% ipython --no-banner

In [1]: import numpy as np

In [2]: import numpy.linalg as la

In [3]: np.set_printoptions(precision=1, suppress=True, linewidth=200)

In [4]: rd = lambda a: np.round(a, 1) + 0

In [5]: rng = np.random.default_rng(596127)

In [6]: X = np.triu(rng.random((4, 4)) < 0.6, 1).astype(int)

In [7]: X = X + X.T

In [8]: X
Out[8]: 
array([[0, 0, 1, 0],
       [0, 0, 0, 0],
       [1, 0, 0, 0],
       [0, 0, 0, 0]])

In [9]: rd(la.norm(X[3] - X[0]))
Out[9]: np.float64(1.0)

In [10]: rd(la.norm(X, "nuc"))
Out[10]: np.float64(2.0)

In [11]: rd(la.eigvals(X))
Out[11]: array([ 1., -1.,  0.,  0.])

In [12]: rd(la.det(2 * X)), rd(la.det(X))
Out[12]: (np.float64(0.0), np.float64(0.0))

In [13]: rd(la.eigvals(X).sum().real)
Out[13]: np.float64(0.0)

In [14]: np.einsum("ii->", X)
Out[14]: np.int64(0)

In [15]: A = np.load("dump.npy")

In [16]: A
Out[16]: 
array([[ 1,  4,  0],
       [ 0, -4,  3],
       [ 3,  3, -1]])

In [17]: x = np.array([-1, -2, 0])

In [18]: rhs = A @ x

In [19]: rhs
Out[19]: array([-9,  8, -9])

In [20]: rd(la.solve(A, rhs + A[:, 0]))
Out[20]: array([ 0., -2.,  0.])

In [21]: rd(la.solve(A.T, A[0]))
Out[21]: array([1., 0., 0.])

In [22]: (A + A.T) / 2
Out[22]: 
array([[ 1. ,  2. ,  1.5],
       [ 2. , -4. ,  3. ],
       [ 1.5,  3. , -1. ]])

In [23]: rd(la.det(A))
Out[23]: np.float64(31.0)

In [24]: la.matrix_power(A, 2)
Out[24]: 
array([[  1, -12,  12],
       [  9,  25, -15],
       [  0,  -3,  10]])

In [25]: np.allclose(A @ A.T, A.T @ A)
Out[25]: False

In [26]: rd(np.sort(np.abs(la.eigvals(A))))
Out[26]: array([2.2, 3. , 4.7])

In [27]: np.trace(A)
Out[27]: np.int64(-4)

In [28]: rd(la.norm(A))
Out[28]: np.float64(7.8)

In [29]: A.shape
Out[29]: (3, 3)

In [30]: A - A[0]
Out[30]: 
array([[ 0,  0,  0],
       [-1, -8,  3],
       [ 2, -1, -1]])

In [31]: np.count_nonzero(A)
Out[31]: np.int64(7)

In [32]: np.diff(A, axis=0)
Out[32]: 
array([[-1, -8,  3],
       [ 3,  7, -4]])

In [33]: rd(A.mean(axis=0))
Out[33]: array([1.3, 1. , 0.7])

In [34]: rd(la.svd(A, compute_uv=False))
Out[34]: array([7.2, 2.7, 1.6])

In [35]: E = np.loadtxt("block2.csv", delimiter=",")

In [36]: E
Out[36]: 
array([[  9.3,  -5.7,   1.3,   6.1,  -4.1],
       [ 20.4,  -0.9,   3.5, -12.9,  -1.1],
       [ 18.2, -11.9,   1.1,  14.6,  -8.6],
       [-13.6,   5.6,   3.8,  -7.4,   5.4],
       [  7.8,  -3.9,  -1.8,   5.3,  -3.3],
       [ 10.9,  -2.1,  -1. ,  -1.3,  -2.1],
       [-16.2,  -1.3,  -3.4,  14.7,  -0.5],
       [  0.3,  -5. ,   2.3,   9.2,  -3.1],
       [ 11.9,   1.6,   2.5, -12.1,   0.9],
       [ 12.3,  -1.8,   1.1,  -4.4,  -1.7],
       [-21.5,  10.8,  -2.2,  -9.4,   7.8],
       [ 22.6, -11.1,   4.4,   7.9,  -7.6],
       [ -8.8,  -0.4,   3.1,   3.7,   1. ],
       [  3.1,   3.1,  -2.6,  -6.5,   1.2],
       [ -3.5,  -3.5,  -3.2,  12. ,  -2.8],
       [-14.5,   9.3,   0.3, -12.7,   7. ],
       [ -8.5,   8.4,  -2.2, -12.1,   5.7],
       [ 12.3,  -3.7,   0.6,   0.2,  -2.9],
       [ 11.8, -10.2,   0.1,  15.6,  -7.3],
       [ -2.1,  -1.1,   3.7,   1. ,   0.2],
       [ 10.4,  -0.4,   2.5,  -6.7,  -0.3],
       [ -4.9,  -3.6,   1.9,   9.5,  -1.5],
       [ 10.6,  -9.9,   2.3,  13.7,  -6.6],
       [  6.5,  -9. ,   1.3,  15. ,  -5.9],
       [-17.2,   8.8,  -3.8,  -6.6,   5.9],
       [ -9.6,   7.7,  -0.6, -10.8,   5.3],
       [  5.4,   5.1,   2.1, -15.6,   3.3],
       [-11.6,   7.4,  -3.1,  -7. ,   5. ],
       [-22.7,  13.1,  -4. , -12.6,   9.2],
       [-13.1,   7. ,   3.7, -10.3,   6.2]])

In [37]: Xc = E - E.mean(axis=0)

In [38]: Uu, sv, VT = la.svd(Xc, full_matrices=False)

In [39]: np.abs(VT[0]).argmax()
Out[39]: np.int64(0)

In [40]: (np.sign(Uu[:, 0]) == np.sign(Uu[0, 0])).astype(int)
Out[40]: array([1, 1, 1, 0, 1, 1, 0, 1, 1, 1, 0, 1, 0, 0, 1, 0, 0, 1, 1, 0, 1, 1, 1, 1, 0, 0, 0, 0, 0, 0])

In [41]: rd(sv ** 2 / (sv ** 2).sum())
Out[41]: array([0.7, 0.3, 0. , 0. , 0. ])

In [42]: rd((sv ** 2).sum() ** 2 / (sv ** 4).sum())
Out[42]: np.float64(1.7)

In [43]: np.searchsorted(np.cumsum(sv ** 2) / (sv ** 2).sum(), 0.9) + 1
Out[43]: np.int64(2)

In [44]: rd(np.abs(VT[-1]))
Out[44]: array([0.1, 0.8, 0.3, 0.3, 0.3])
